In [1]: import numpy as np

In [2]: np.set_printoptions(suppress=True, linewidth=160)

In [3]: rd = lambda a: np.round(a, 2) + 0

In [4]: E = np.load("test7.npy")

In [5]: E
Out[5]: 
array([[13,  2,  0,  1],
       [ 2,  4,  0,  0],
       [ 0,  0, 11,  0],
       [ 2,  1,  0, 20]])

In [6]: out = np.array([[3, -1, -1], [-1, 2, 0], [-1, -2, 3], [3, -2, 3]])

In [7]: np.linalg.matrix_rank(E @ out)
Out[7]: np.int64(3)

In [8]: np.linalg.matrix_rank(np.vstack([E, out.T]))
Out[8]: np.int64(4)

In [9]: np.einsum("ij,ij->i", E, E)
Out[9]: array([174,  20, 121, 405])

In [10]: (np.linalg.matrix_power((E != 0) + (E.T != 0) + np.eye(4), 4) > 0).astype(int)
Out[10]: 
array([[1, 1, 0, 1],
       [1, 1, 0, 1],
       [0, 0, 1, 0],
       [1, 1, 0, 1]])

In [11]: W0 = np.load("data.npy")

In [12]: print(W0)
[[ 1 -1  1 -1]
 [ 1  0  0  0]
 [ 1  1  1  1]]

In [13]: u, g = W0[0], W0[1]

In [14]: print(u @ u)
4

In [15]: u @ g
Out[15]: np.int64(1)

In [16]: pr = (u @ g) / (u @ u) * u

In [17]: g - pr
Out[17]: array([ 0.75,  0.25, -0.25,  0.25])

In [18]: pr
Out[18]: array([ 0.25, -0.25,  0.25, -0.25])

In [19]: vec = np.array([0, 2, 1, -2])

In [20]: h1 = np.maximum(W0 @ vec, 0)

In [21]: W0.T @ h1
Out[21]: array([2, 0, 2, 0])

In [22]: np.flatnonzero(h1 > 1e-9)
Out[22]: array([0, 2])

In [23]: np.maximum(W0 @ vec, 0) - np.maximum(-W0 @ vec, 0)
Out[23]: array([1, 0, 1])

In [24]: rng = np.random.default_rng(381)

In [25]: data = rng.normal(size=(36, 5)) + 5 * np.array([-2, 3, -2, -3, 1])

In [26]: rd(data)
Out[26]: 
array([[ -9.11,  14.31, -10.2 , -15.55,   6.14],
       [ -8.9 ,  15.68,  -9.31, -16.63,   4.02],
       [-10.65,  13.43, -10.9 , -13.73,   3.87],
       [ -9.15,  14.2 , -10.13, -13.8 ,   5.64],
       [-10.25,  15.35, -10.17, -16.04,   4.81],
       [-10.54,  14.81, -10.87, -15.33,   5.52],
       [-10.63,  14.89,  -9.87, -14.36,   3.35],
       [-10.5 ,  16.55,  -9.95, -16.45,   4.04],
       [ -7.67,  13.86,  -9.27, -14.72,   7.27],
       [-10.84,  15.63,  -9.19, -15.2 ,   4.36],
       [-12.71,  15.36, -10.91, -14.31,   3.51],
       [-10.88,  13.74,  -9.02, -16.97,   4.89],
       [ -9.4 ,  14.93,  -8.16, -15.36,   4.14],
       [ -9.78,  13.56, -10.98, -14.44,   2.69],
       [ -9.87,  14.2 , -10.27, -15.17,   4.15],
       [ -9.28,  13.17, -10.05, -15.56,   4.13],
       [-10.54,  14.43,  -8.99, -15.97,   5.11],
       [-11.23,  13.64,  -9.4 , -13.9 ,   3.12],
       [-10.92,  14.95, -10.15, -15.29,   4.65],
       [-10.58,  14.02, -10.87, -15.25,   4.57],
       [ -9.57,  14.89,  -9.63, -15.02,   6.19],
       [ -9.79,  16.01, -11.37, -14.43,   5.64],
       [-10.55,  14.49, -11.13, -14.34,   5.43],
       [-11.36,  13.42, -12.35, -11.22,   4.87],
       [-10.26,  14.76, -10.19, -16.29,   5.99],
       [ -9.79,  15.6 , -10.11, -15.14,   5.65],
       [ -9.43,  13.99, -10.63, -16.95,   5.25],
       [-10.92,  15.61,  -8.92, -14.47,   7.67],
       [-10.33,  14.51, -10.31, -12.59,   4.44],
       [ -9.45,  16.1 , -10.88, -16.17,   4.38],
       [ -9.93,  15.01, -11.98, -14.02,   5.13],
       [-10.73,  13.8 , -11.04, -15.57,   3.62],
       [-10.66,  15.74,  -9.86, -14.38,   2.17],
       [-10.02,  15.05,  -9.04, -14.68,   4.88],
       [ -9.55,  15.2 , -11.03, -14.28,   6.1 ],
       [ -9.82,  14.66, -10.38, -16.29,   6.61]])

In [27]: vec = np.array([3, -1, 1, 5, 2])

In [28]: target = data @ vec

In [29]: print(rd(np.linalg.lstsq(data, target)[0]))
[ 3. -1.  1.  5.  2.]

In [30]: target = target + 0.02 * rng.normal(size=36)

In [31]: rd(target)
Out[31]: 
array([-117.3 , -126.83, -117.19, -109.52, -126.86, -122.92, -121.74, -132.18, -105.16, -124.62, -128.93, -130.48, -119.85, -120.74, -121.61, -120.61, -124.73,
       -119.99, -124.98, -123.73, -115.89, -117.63, -118.11, -106.22, -125.22, -119.48, -127.17, -114.29, -109.86, -127.43, -116.64, -127.66, -125.12, -117.73,
       -114.11, -122.75])

In [32]: c, *_ = np.linalg.lstsq(data, target)

In [33]: c.round()
Out[33]: array([ 3., -1.,  1.,  5.,  2.])

In [34]: rd(data.T @ (target - data @ c))
Out[34]: array([0., 0., 0., 0., 0.])

In [35]: rd(c)
Out[35]: array([ 3.  , -1.  ,  1.01,  5.  ,  2.  ])

In [36]: dist = np.linalg.norm(data[:, None] - data[None], axis=-1)

In [37]: print(rd(dist[:5, :5]))
[[0.   2.89 3.48 1.82 2.09]
 [2.89 0.   4.36 3.68 1.9 ]
 [3.48 4.36 0.   2.56 3.26]
 [1.82 3.68 2.56 0.   2.87]
 [2.09 1.9  3.26 2.87 0.  ]]

In [38]: np.flatnonzero(dist[29] < dist.mean() / 2)
Out[38]: array([ 4, 29])

In [39]: print(np.linalg.matrix_rank(dist ** 2))
7

In [40]: proj = data @ np.linalg.solve(data.T @ data, data.T)

In [41]: rd(np.linalg.eigvalsh(proj))
Out[41]: array([0., 0., 0., 0., 0., 0., 0., 0., 0., 0., 0., 0., 0., 0., 0., 0., 0., 0., 0., 0., 0., 0., 0., 0., 0., 0., 0., 0., 0., 0., 0., 1., 1., 1., 1., 1.])

In [42]: print(rd(proj @ data[:, 2]))
[-10.2   -9.31 -10.9  -10.13 -10.17 -10.87  -9.87  -9.95  -9.27  -9.19 -10.91  -9.02  -8.16 -10.98 -10.27 -10.05  -8.99  -9.4  -10.15 -10.87  -9.63 -11.37
 -11.13 -12.35 -10.19 -10.11 -10.63  -8.92 -10.31 -10.88 -11.98 -11.04  -9.86  -9.04 -11.03 -10.38]

In [43]: Ac = data - data.mean(axis=0)

In [44]: V = np.linalg.svd(Ac)[2][:1]

In [45]: out = Ac - Ac @ V.T @ V

In [46]: print(rd((Ac @ V.T).std(axis=0)))
[1.38]

In [47]: print(rd(out.std(axis=0)))
[0.7  0.8  0.76 0.76 0.92]

In [48]: print(rd(np.linalg.norm(out) / np.linalg.norm(Ac)))
0.79

In [49]: G = np.cov(data, rowvar=False)

In [50]: rd(np.corrcoef(data[:, 2], data[:, 3])[0, 1])
Out[50]: np.float64(-0.39)

In [51]: G.shape
Out[51]: (5, 5)

In [52]: print(rd(data.std(axis=0)))
[0.86 0.84 0.89 1.17 1.19]
